$ ipython --no-banner

In [1]: import numpy as np

In [2]: from numpy import linalg as LA

In [3]: np.set_printoptions(precision=1, suppress=True, linewidth=100, floatmode="fixed")

In [4]: def rnd(a):
   ...:     return np.round(a, 1) + 0
   ...: 

In [5]: W2 = 3 * np.array([[-0.1, 0.1, -0.5, 0.4, -1.2, -1.1],
   ...:     [0.1, -0.1, -1.0, 1.4, -0.3, -0.3],
   ...:     [0.4, -0.3, 0.7, 0.1, 0.3, 0.9]])

In [6]: rng = np.random.default_rng(54112)

In [7]: idx = rng.integers(0, 3, 20)

In [8]: arr = W2[idx] + rng.normal(size=(20, 6))

In [9]: rnd(arr)
Out[9]: 
array([[-0.4, -2.0,  2.7,  0.4,  0.7,  2.8],
       [ 0.3, -2.6,  3.2,  1.5,  2.7,  0.4],
       [-0.8,  1.6, -0.6,  0.6, -1.5, -2.1],
       [-1.3, -0.4, -1.6,  1.0, -2.9, -3.9],
       [ 1.3,  0.5,  1.4,  1.2,  1.3,  3.5],
       [-1.1, -0.5, -2.4,  1.2, -4.2, -0.5],
       [-0.1,  2.2, -1.7,  1.9, -4.8, -3.0],
       [-1.0,  0.5, -3.9,  3.3, -1.3, -0.9],
       [ 2.4,  0.3,  1.7,  0.4,  0.6,  3.2],
       [-0.4,  0.5, -2.8,  3.9, -0.9, -1.5],
       [-0.9,  1.2, -4.0,  3.4, -1.7, -0.4],
       [-0.1,  1.5, -1.9,  3.7, -2.0, -2.0],
       [ 0.8, -1.9,  1.9,  1.2,  1.2,  4.2],
       [ 1.4, -0.9,  2.8, -1.8,  2.0,  2.2],
       [-1.9,  1.1, -0.4,  2.2, -4.3, -2.2],
       [-1.8, -0.8, -1.9,  2.9, -1.0,  0.2],
       [ 0.5, -1.2, -3.4,  4.4, -1.7, -0.7],
       [-1.0,  0.9,  1.0,  1.1, -3.5, -4.6],
       [ 0.6, -1.1, -1.9,  4.2,  0.1, -1.6],
       [-0.2, -1.3, -2.4,  5.8, -0.8, -3.2]])

In [10]: x0 = np.array([-9, -7, 1, 9, -4, -2])

In [11]: y = arr @ x0

In [12]: LA.solve(arr, y)
LinAlgError: Last 2 dimensions of the array must be square


In [13]: print(rnd(LA.lstsq(arr, y)[0]))
[-9.0 -7.0  1.0  9.0 -4.0 -2.0]

In [14]: rnd(LA.pinv(arr) @ arr)
Out[14]: 
array([[1.0, 0.0, 0.0, 0.0, 0.0, 0.0],
       [0.0, 1.0, 0.0, 0.0, 0.0, 0.0],
       [0.0, 0.0, 1.0, 0.0, 0.0, 0.0],
       [0.0, 0.0, 0.0, 1.0, 0.0, 0.0],
       [0.0, 0.0, 0.0, 0.0, 1.0, 0.0],
       [0.0, 0.0, 0.0, 0.0, 0.0, 1.0]])

In [15]: y = y + 0.3 * rng.normal(size=20)

In [16]: rnd(y)
Out[16]: 
array([ 14.9,  20.1,  11.2,  41.6, -16.3,  40.4,  26.1,  37.7, -27.8,  37.8,  35.0,  33.8,   5.6,
       -32.4,  50.5,  49.3,  49.3,  36.9,  39.7,  70.8])

In [17]: b, *_ = LA.lstsq(arr, y)

In [18]: rnd(arr.T @ (y - arr @ b))
Out[18]: array([0.0, 0.0, 0.0, 0.0, 0.0, 0.0])

In [19]: [round(float(LA.norm(LA.solve(arr.T @ arr + lam * np.eye(6), arr.T @ y))), 2) for lam in (0, 1, 10, 100)]
Out[19]: [15.2, 14.74, 12.21, 7.0]

In [20]: cen = arr - arr.mean(axis=0)

In [21]: U, sigma, vt = LA.svd(cen, full_matrices=False)

In [22]: np.searchsorted(np.cumsum(sigma ** 2) / (sigma ** 2).sum(), 0.9) + 1
Out[22]: np.int64(3)

In [23]: np.abs(U[:, 0]).argmax()
Out[23]: np.int64(13)

In [24]: (np.sign(U[:, 0]) == np.sign(U[0, 0])).astype(int)
Out[24]: array([1, 1, 0, 0, 1, 0, 0, 0, 1, 0, 0, 0, 1, 1, 0, 0, 0, 0, 0, 0])

In [25]: rnd(np.abs(vt[-1]))
Out[25]: array([0.7, 0.5, 0.3, 0.3, 0.2, 0.1])

In [26]: rnd(sigma ** 2 / (sigma ** 2).sum())
Out[26]: array([0.6, 0.2, 0.1, 0.0, 0.0, 0.0])

In [27]: q, r_ = LA.qr(arr)

In [28]: print(np.trace(q @ q.T))
6.0

In [29]: print(rnd(np.abs(np.diag(r_))))
[5.0 5.8 8.9 8.2 5.9 7.3]

In [30]: print(np.allclose(r_.T @ r_, arr.T @ arr))
True

In [31]: rnd(q.T @ q)
Out[31]: 
array([[1.0, 0.0, 0.0, 0.0, 0.0, 0.0],
       [0.0, 1.0, 0.0, 0.0, 0.0, 0.0],
       [0.0, 0.0, 1.0, 0.0, 0.0, 0.0],
       [0.0, 0.0, 0.0, 1.0, 0.0, 0.0],
       [0.0, 0.0, 0.0, 0.0, 1.0, 0.0],
       [0.0, 0.0, 0.0, 0.0, 0.0, 1.0]])
